% ipython --no-banner

In [1]: import numpy as np

In [2]: from numpy import linalg as LA

In [3]: np.set_printoptions(precision=1, suppress=True, linewidth=120, sign=" ")

In [4]: u = np.array([-2, -1, 1, 1])

In [5]: r1 = np.array([1, 2, 0, 2, -2, -2])

In [6]: F = u[:, None] + r1[None, :]

In [7]: F
Out[7]: 
array([[-1,  0, -2,  0, -4, -4],
       [ 0,  1, -1,  1, -3, -3],
       [ 2,  3,  1,  3, -1, -1],
       [ 2,  3,  1,  3, -1, -1]])

In [8]: np.round(F @ LA.pinv(F) @ F, 1) + 0
Out[8]: 
array([[-1.,  0., -2.,  0., -4., -4.],
       [ 0.,  1., -1.,  1., -3., -3.],
       [ 2.,  3.,  1.,  3., -1., -1.],
       [ 2.,  3.,  1.,  3., -1., -1.]])

In [9]: E = np.loadtxt("mat.csv", delimiter=",")

In [10]: E
Out[10]: 
array([[  2. ,  11.8,  11.7,  -7.7,   7.7],
       [  1.1,   8.9,   5.9,  -3.1,   3.1],
       [  0.8,   7.8,   4.2,  -1.9,   1.9],
       [  0.5,   6.5,   2.5,  -0.6,   0.6],
       [  0.4,   6. ,   1.8,  -0.1,   0.1],
       [  0.2,   5.2,   1. ,   0.4,  -0.4],
       [  0.1,   4.6,   0.5,   0.7,  -0.7],
       [ -0.1,   3. ,  -0.5,   1.2,  -1.2],
       [ -0.1,   3. ,  -0.5,   1.2,  -1.2],
       [ -0.2,   2.4,  -0.7,   1.2,  -1.2],
       [ -0.2,   2.2,  -0.7,   1.2,  -1.2],
       [ -0.2,   2. ,  -0.8,   1.1,  -1.1],
       [ -0.2,   1.9,  -0.8,   1.1,  -1.1],
       [ -0.2,   1.4,  -0.7,   1. ,  -1. ],
       [  0.8,  -0.5,   0.8,  -0.5,   0.5],
       [  1.1,  -0.5,   0.7,  -0.3,   0.3],
       [  2.1,   0.1,  -0.2,   1.3,  -1.3],
       [  2.6,   0.5,  -1. ,   2.4,  -2.4],
       [  2.8,   0.6,  -1.4,   3. ,  -3. ],
       [  4.3,   2.1,  -5.5,   8.2,  -8.2],
       [  4.4,   2.2,  -5.9,   8.6,  -8.6],
       [  4.7,   2.5,  -6.8,   9.8,  -9.8],
       [  5.3,   3.2,  -9.2,  12.7, -12.7],
       [  5.9,   3.9, -11.7,  15.7, -15.7]])

In [11]: D = LA.norm(E[:, None] - E[None], axis=-1)

In [12]: D.shape
Out[12]: (24, 24)

In [13]: D.mean(axis=1).argmax()
Out[13]: np.int64(23)

In [14]: np.flatnonzero(D[9] < D.mean() / 2)
Out[14]: array([  4,   5,   6,   7,   8,   9,  10,  11,  12,  13,  14,  15,  16,  17,  18])

In [15]: D[9]
Out[15]: 
array([ 20.2,  11.2,   8.6,   5.8,   4.8,   3.5,   2.6,   0.7,   0.6,   0. ,   0.2,   0.4,   0.5,   1. ,   4.2,   4.1,
         3.3,   3.9,   4.4,  11.9,  12.6,  14.5,  19.2,  24.1])

In [16]: D[9].round(6).argsort(kind="stable")[:4]
Out[16]: array([  9,  10,  11,  12])

In [17]: LA.matrix_rank(D ** 2)
Out[17]: np.int64(5)

In [18]: C = E[[8, 13]].astype(float)

In [19]: for _ in range(3):
    ...:     lab = LA.norm(E[:, None] - C, axis=-1).argmin(axis=1)
    ...:     C = np.array([E[lab == j].mean(axis=0) for j in range(2)])
    ...: 

In [20]: lab
Out[20]: array([ 1,  1,  1,  1,  1,  1,  1,  1,  1,  1,  1,  1,  1,  1,  1,  1,  1,  1,  1,  0,  0,  0,  0,  0])

In [21]: C
Out[21]: 
array([[  4.9,   2.8,  -7.8,  11. , -11. ],
       [  0.7,   3.5,   1.1,   0.1,  -0.1]])

In [22]: np.abs(C[1] - C[0]).argmax()
Out[22]: np.int64(3)

In [23]: Uu, sv, Vh = LA.svd(E)

In [24]: sv.round(1) + 0
Out[24]: array([ 45.6,  23.8,   5.8,   0. ,   0. ])

In [25]: other = Uu[:, :3] @ np.diag(sv[:3]) @ Vh[:3]

In [26]: LA.matrix_rank(other)
Out[26]: np.int64(3)

In [27]: np.round(LA.norm(E - other, 2), 1), round(float(sv[3]), 1)
Out[27]: (np.float64(0.0), 0.0)
